% python3 -q
>>> import numpy as np
>>> np.set_printoptions(precision=3, suppress=True, linewidth=140)
>>> K = np.load("out13.npy")
>>> K
array([[-0.669,  0.366,  0.532, -0.123, -0.003,  0.347],
       [-0.334, -0.234,  0.288,  0.1  ,  0.314, -0.801],
       [-0.186,  0.445, -0.555, -0.072,  0.674,  0.003],
       [ 0.372,  0.167,  0.265, -0.849,  0.12 , -0.168],
       [-0.186,  0.5  , -0.311, -0.084, -0.644, -0.443],
       [-0.483, -0.579, -0.399, -0.492, -0.133,  0.114]])
>>> # orthonormal columns
>>> np.linalg.svd(K, compute_uv=False)
array([1., 1., 1., 1., 1., 1.])
>>> np.round(K[:, 2] @ K[:, 3], 3)
np.float64(-0.0)
>>> np.round(K.T @ K, 3) + 0
array([[1., 0., 0., 0., 0., 0.],
       [0., 1., 0., 0., 0., 0.],
       [0., 0., 1., 0., 0., 0.],
       [0., 0., 0., 1., 0., 0.],
       [0., 0., 0., 0., 1., 0.],
       [0., 0., 0., 0., 0., 1.]])
>>> rng = np.random.default_rng(13055)
>>> lab = rng.permutation(6)
>>> other = K[:, lab] * rng.choice([-1, 1], 6)
>>> print(other)
[[-0.003  0.532  0.123  0.347 -0.366  0.669]
 [ 0.314  0.288 -0.1   -0.801  0.234  0.334]
 [ 0.674 -0.555  0.072  0.003 -0.445  0.186]
 [ 0.12   0.265  0.849 -0.168 -0.167 -0.372]
 [-0.644 -0.311  0.084 -0.443 -0.5    0.186]
 [-0.133 -0.399  0.492  0.114  0.579  0.483]]
>>> U, _, Vt = np.linalg.svd(K.T @ other)
>>> print(np.round(U @ Vt, 3) + 0)
[[ 0.  0.  0.  0.  0. -1.]
 [ 0.  0.  0.  0. -1.  0.]
 [ 0.  1.  0.  0.  0.  0.]
 [ 0.  0. -1.  0.  0.  0.]
 [ 1.  0.  0.  0.  0.  0.]
 [ 0.  0.  0.  1.  0.  0.]]
>>> print(np.round(np.linalg.lstsq(K, other)[0], 3) + 0)
[[ 0.  0.  0.  0.  0. -1.]
 [ 0.  0.  0.  0. -1.  0.]
 [ 0.  1.  0.  0.  0.  0.]
 [ 0.  0. -1.  0.  0.  0.]
 [ 1.  0.  0.  0.  0.  0.]
 [ 0.  0.  0.  1.  0.  0.]]
>>> print(lab)
[4 2 3 5 1 0]
>>> f = np.array([1, 0, -1, 2, -2])
>>> F = f[np.abs(np.subtract.outer(np.arange(5), np.arange(5)))]
>>> F
array([[ 1,  0, -1,  2, -2],
       [ 0,  1,  0, -1,  2],
       [-1,  0,  1,  0, -1],
       [ 2, -1,  0,  1,  0],
       [-2,  2, -1,  0,  1]])
>>> x0 = np.array([1, -3, 0, -1, 2])
>>> y = F @ x0
>>> c, lr = np.zeros(5), 1 / np.linalg.norm(F, 2) ** 2
>>> for i in range(30):
...     c -= lr * F.T @ (F @ c - y)
...     if i % 5 == 0: print(i, round(np.linalg.norm(F @ c - y), 3))
... 
0 5.672
5 1.107
10 0.951
15 0.886
20 0.827
25 0.772
>>> np.round(np.linalg.cond(F), 3)
np.float64(10.404)
>>> c
array([ 1.633, -1.939,  0.618, -1.247,  1.612])
>>> lab = rng.permutation(5)
>>> other = F[:, lab] * rng.choice([-1, 1], 5)
>>> other
array([[-2,  0, -1,  2,  1],
       [ 1, -1,  0, -2,  0],
       [ 0,  0,  1,  1, -1],
       [-1,  1,  0,  0,  2],
       [ 0, -2, -1, -1, -2]])
>>> U, _, Vt = np.linalg.svd(F.T @ other)
>>> np.round(U @ Vt, 3) + 0
array([[ 0.,  0.,  0.,  0.,  1.],
       [ 0., -1.,  0.,  0.,  0.],
       [ 0.,  0.,  1.,  0.,  0.],
       [-1.,  0.,  0.,  0.,  0.],
       [ 0.,  0.,  0., -1.,  0.]])
>>> lab
array([3, 1, 2, 4, 0])
>>> np.round(np.linalg.lstsq(F, other)[0], 3) + 0
array([[ 0.,  0.,  0.,  0.,  1.],
       [ 0., -1.,  0.,  0.,  0.],
       [ 0.,  0.,  1.,  0.,  0.],
       [-1.,  0.,  0.,  0.,  0.],
       [ 0.,  0.,  0., -1.,  0.]])
>>> U, sig, Vt = np.linalg.svd(F, full_matrices=False)
>>> (sig > 1e-8).sum()
np.int64(5)
>>> np.round(U.T @ U, 3) + 0
array([[1., 0., 0., 0., 0.],
       [0., 1., 0., 0., 0.],
       [0., 0., 1., 0., 0.],
       [0., 0., 0., 1., 0.],
       [0., 0., 0., 0., 1.]])
>>> np.cumsum(sig ** 2) / np.sum(sig ** 2)
array([0.595, 0.834, 0.984, 0.995, 1.   ])
>>> np.allclose(U * sig @ Vt, F)
True
>>> sig
array([4.562, 2.895, 2.292, 0.603, 0.438])
>>> round(float(np.sqrt((sig ** 2).sum())), 3), round(np.linalg.norm(F), 3)
(5.916, np.float64(5.916))
>>> C2 = F.T @ F
>>> print(np.allclose(C2, C2.T))
True
>>> C2
array([[10, -6,  0,  4, -3],
       [-6,  6, -2, -2,  4],
       [ 0, -2,  3, -2,  0],
       [ 4, -2, -2,  6, -6],
       [-3,  4,  0, -6, 10]])
>>> print(round(np.linalg.det(2 * F), 3), round(float(np.linalg.det(F)), 3))
-256.0 -8.0
>>> np.poly(F)
array([  1.,  -5.,  -5.,  39., -34.,   8.])
>>> round(float(np.linalg.det(F.T)), 3)
-8.0
>>> np.einsum("ij,ji->", F, F)
np.int64(35)
>>> np.linalg.eigvals(F)
array([-2.895,  4.562,  2.292,  0.438,  0.603])
>>> np.einsum("ii->", F)
np.int64(5)
>>> round(float(np.linalg.det(F[::-1])), 3)
-8.0
>>> E = np.load("a.npy")
>>> E
array([[ 0,  0,  2,  1, -4],
       [ 0,  0, -3, -4,  1],
       [ 0,  0,  0,  0,  1],
       [ 0,  0,  0,  0,  0],
       [ 0,  0,  0,  0,  0]])
>>> # row 4 repeats row 3
>>> U, sig, Vt = np.linalg.svd(E)
>>> np.argmax(sig[:-1] / (sig[1:] + 1e-6)) + 1
np.int64(3)
>>> other = U[:, :3] @ np.diag(sig[:3]) @ Vt[:3]
>>> np.linalg.matrix_rank(E, rtol=0.05)
np.int64(2)
>>> np.round(np.linalg.norm(E - other) / np.linalg.norm(E), 3)
np.float64(0.0)
>>> round(float(np.linalg.norm(E - other, 2)), 3), sig[3]
(0.0, np.float64(0.0))
>>> r = np.linalg.matrix_rank(E)
>>> r
np.int64(3)
>>> ns = np.linalg.svd(E)[2][r:].T
>>> np.allclose(E @ ns, 0)
True
>>> np.round(ns @ ns.T, 3) + 0
array([[1., 0., 0., 0., 0.],
       [0., 1., 0., 0., 0.],
       [0., 0., 0., 0., 0.],
       [0., 0., 0., 0., 0.],
       [0., 0., 0., 0., 0.]])
>>> np.round(E @ ns, 3) + 0
array([[0., 0.],
       [0., 0.],
       [0., 0.],
       [0., 0.],
       [0., 0.]])
>>> U, sig, Vt = np.linalg.svd(E)
>>> V = Vt[:(sig > 1e-8).sum()]
>>> x0 = E[0] + -1 * E[4] + rng.integers(2) * np.eye(5)[1]
>>> x0
array([ 0.,  1.,  2.,  1., -4.])
>>> np.allclose(V.T @ V @ x0, x0)
False
>>> np.round(V.T @ V, 3) + 0
array([[0., 0., 0., 0., 0.],
       [0., 0., 0., 0., 0.],
       [0., 0., 1., 0., 0.],
       [0., 0., 0., 1., 0.],
       [0., 0., 0., 0., 1.]])
>>> np.linalg.matrix_rank(np.vstack([E, x0]))
np.int64(4)
>>> np.round(np.linalg.norm(x0 - V.T @ V @ x0), 3)
np.float64(1.0)
>>> np.linalg.matrix_rank(E - E[0, 0] * np.eye(5))
np.int64(3)
>>> np.prod(np.diag(E)), np.round(np.linalg.det(E), 3)
(np.int64(0), np.float64(0.0))
>>> m1 = np.array([[4, -2, 2], [1, -2, -3], [-5, -1, -2], [-5, -5, -5]])
>>> m1[-1] = m1[0] + 5 * m1[1]
>>> m1
array([[  4,  -2,   2],
       [  1,  -2,  -3],
       [ -5,  -1,  -2],
       [  9, -12, -13]])
>>> # row 3 dominates
>>> other = np.c_[m1[:, :1] @ np.array([[-1]]), np.array([6, 3, -2, -2])]
>>> other
array([[-4,  6],
       [-1,  3],
       [ 5, -2],
       [-9, -2]])
>>> print(np.round(np.linalg.norm(other - m1 @ np.linalg.lstsq(m1, other)[0], axis=0), 3) + 0)
[0.    4.426]
>>> print(np.linalg.norm(np.linalg.qr(m1)[0].T @ other, axis=0) ** 2 / ((other ** 2).sum(axis=0) + 1e-12))
[1.   0.63]
>>> Q = m1.astype(float).copy()
>>> for j in range(3):
...     Q[:, j] -= Q[:, :j] @ (Q[:, :j].T @ Q[:, j])
...     Q[:, j] /= np.linalg.norm(Q[:, j])
... 
>>> Q
array([[ 0.361,  0.239,  0.881],
       [ 0.09 , -0.154, -0.205],
       [-0.451, -0.798,  0.401],
       [ 0.812, -0.532, -0.146]])
>>> np.round(Q.T @ m1, 3) + 0
array([[ 11.091, -10.189,  -9.197],
       [  0.   ,   7.013,   9.452],
       [  0.   ,   0.   ,   3.474]])
>>> t = np.radians(15)
>>> R = np.eye(3)
>>> R[1, 1] = R[2, 2] = np.cos(t)
>>> R[1, 2], R[2, 1] = -np.sin(t), np.sin(t)
>>> R
array([[ 1.   ,  0.   ,  0.   ],
       [ 0.   ,  0.966, -0.259],
       [ 0.   ,  0.259,  0.966]])
>>> other = m1 @ R.T
>>> round(float(np.linalg.det(R)), 3), round(np.trace(R), 3)
(1.0, np.float64(2.932))
>>> np.linalg.svd(m1, compute_uv=False), np.linalg.svd(other, compute_uv=False)
(array([20.256,  6.926,  1.926]), array([20.256,  6.926,  1.926]))
>>> np.allclose(np.linalg.norm(m1, axis=1), np.linalg.norm(other, axis=1))
True
>>> A = np.loadtxt("run10.csv", delimiter=",")
>>> A
array([[ 0.707,  0.707,  0.   ],
       [-0.707,  0.707,  0.   ],
       [ 0.   ,  0.   ,  1.   ]])
>>> # splits into 2 blocks
>>> proj = np.triu(np.array([[3, 2, 9], [1, 3, 0], [6, 6, 0]]), 1) + np.eye(3)
>>> other = proj @ A @ np.linalg.inv(proj)
>>> print(proj @ A - A @ proj)
[[-1.414  0.     2.636]
 [ 0.     1.414  6.364]
 [ 0.     0.     0.   ]]
>>> np.all(np.linalg.eigvalsh(F) > 0)
np.False_
>>> round(float(np.linalg.eigvalsh(F).min()), 3)
-2.895
>>> data = np.load("arr.npy")
>>> print(data)
[[1. 3. 0. 0. 0.]
 [3. 0. 3. 0. 0.]
 [0. 3. 1. 3. 0.]
 [0. 0. 3. 1. 3.]
 [0. 0. 0. 3. 0.]]
>>> # symmetric
>>> lab = rng.permutation(5)
>>> other = data[:, lab] * rng.choice([-1, 1], 5)
>>> other
array([[-0.,  3., -0.,  0., -1.],
       [-0.,  0., -3.,  0., -3.],
       [-3.,  3., -1.,  0., -0.],
       [-1.,  0., -3.,  3., -0.],
       [-3.,  0., -0.,  0., -0.]])
>>> U, _, Vt = np.linalg.svd(data.T @ other)
>>> np.round(U @ Vt, 3) + 0
array([[ 0.,  0.,  0.,  0., -1.],
       [ 0.,  1.,  0.,  0.,  0.],
       [ 0.,  0., -1.,  0.,  0.],
       [-1.,  0.,  0.,  0.,  0.],
       [ 0.,  0.,  0.,  1.,  0.]])
>>> U, sig, Vt = np.linalg.svd(data, full_matrices=False)
>>> print(sig / sig[0])
[1.    0.774 0.601 0.431 0.114]
>>> np.cumsum(sig ** 2) / np.sum(sig ** 2)
array([0.463, 0.741, 0.908, 0.994, 1.   ])
>>> np.round(Vt @ Vt.T, 3) + 0
array([[1., 0., 0., 0., 0.],
       [0., 1., 0., 0., 0.],
       [0., 0., 1., 0., 0.],
       [0., 0., 0., 1., 0.],
       [0., 0., 0., 0., 1.]])
>>> np.allclose(U * sig @ Vt, data)
True
>>> U.shape, sig.shape, Vt.shape
((5, 5), (5,), (5, 5))
>>> sig
array([5.893, 4.563, 3.541, 2.541, 0.669])
>>> feats = np.load("test4.npy")
>>> feats
array([[ 0.06 , -0.181, -0.06 ,  0.02 ,  0.141],
       [-0.181,  0.544,  0.181, -0.06 , -0.423],
       [-0.06 ,  0.181,  0.06 , -0.02 , -0.141],
       [ 0.02 , -0.06 , -0.02 ,  0.007,  0.047],
       [ 0.141, -0.423, -0.141,  0.047,  0.329]])
>>> # looks like rank 1
>>> x0 = np.array([3, 0, 1, 3, 1])
>>> np.einsum("ij,j->i", feats, x0)
array([ 0.322, -0.966, -0.322,  0.107,  0.752])
>>> feats @ np.eye(5)[2]
array([-0.06 ,  0.181,  0.06 , -0.02 , -0.141])
>>> np.sign((feats @ x0).round(6))
array([ 1., -1., -1.,  1.,  1.])
>>> (feats * x0).sum(axis=1)
array([ 0.322, -0.966, -0.322,  0.107,  0.752])
>>> print(np.linalg.norm(feats @ x0) <= np.linalg.norm(feats, 2) * np.linalg.norm(x0) + 1e-9)
True
>>> feats * x0
array([[ 0.181, -0.   , -0.06 ,  0.06 ,  0.141],
       [-0.544,  0.   ,  0.181, -0.181, -0.423],
       [-0.181,  0.   ,  0.06 , -0.06 , -0.141],
       [ 0.06 , -0.   , -0.02 ,  0.02 ,  0.047],
       [ 0.423, -0.   , -0.141,  0.141,  0.329]])
>>> sig = 10 * 0.5 ** np.arange(3)
>>> Q, _ = np.linalg.qr(np.array([[-0.8, -0.4, -0.5], [0.1, 0.1, -0.1], [1.8, 2.7, 0.7]]))
>>> mat = rng.normal(size=(29, 3)) * sig @ Q
>>> mat
array([[  5.441, -14.809,   8.659],
       [ -1.754,   8.467,  -0.093],
       [  3.235, -12.247,  -6.011],
       [ -7.246,   5.422,   1.213],
       [  5.973,  -5.703,  -4.283],
       [ -2.855,  -2.154,  -2.818],
       [  4.396,  -8.082,   2.055],
       [  4.295,  -8.984,   6.272],
       [  8.653, -11.979,   0.791],
       [  3.549, -11.942,   6.513],
       [  1.537,  -6.745,  -6.195],
       [ -3.049,  -4.861,  -3.647],
       [ -0.147,   9.515,   4.833],
       [ -7.103,  15.184,   0.353],
       [ -8.263,  12.378,  -1.369],
       [  1.211, -11.189,  -2.534],
       [  6.628, -11.436,   6.82 ],
       [ -8.861,   4.399,  -2.497],
       [ -4.841,  15.832,  10.989],
       [ -1.407,   7.112,   0.938],
       [ -0.483,   0.463,  -0.346],
       [ -0.256,  -1.757,  10.311],
       [  3.652,  -6.442,   2.282],
       [ -3.691,  10.025,   5.271],
       [  1.105,  -6.879,  -1.58 ],
       [  1.962,  -7.283,  -3.658],
       [  6.213, -20.452,  -4.605],
       [  0.196,  -1.531,   3.182],
       [  8.136, -18.803,  -6.91 ]])
>>> x0 = np.array([3, 1, -2])
>>> np.sign((mat @ x0).round(6))
array([-1.,  1.,  1., -1.,  1., -1.,  1., -1.,  1., -1.,  1., -1., -1., -1., -1., -1., -1., -1., -1.,  1., -1., -1., -1., -1., -1.,  1.,
        1., -1.,  1.])
>>> print((mat @ x0).argmax())
4
>>> mat @ np.eye(3)[1]
array([-14.809,   8.467, -12.247,   5.422,  -5.703,  -2.154,  -8.082,  -8.984, -11.979, -11.942,  -6.745,  -4.861,   9.515,  15.184,
        12.378, -11.189, -11.436,   4.399,  15.832,   7.112,   0.463,  -1.757,  -6.442,  10.025,  -6.879,  -7.283, -20.452,  -1.531,
       -18.803])
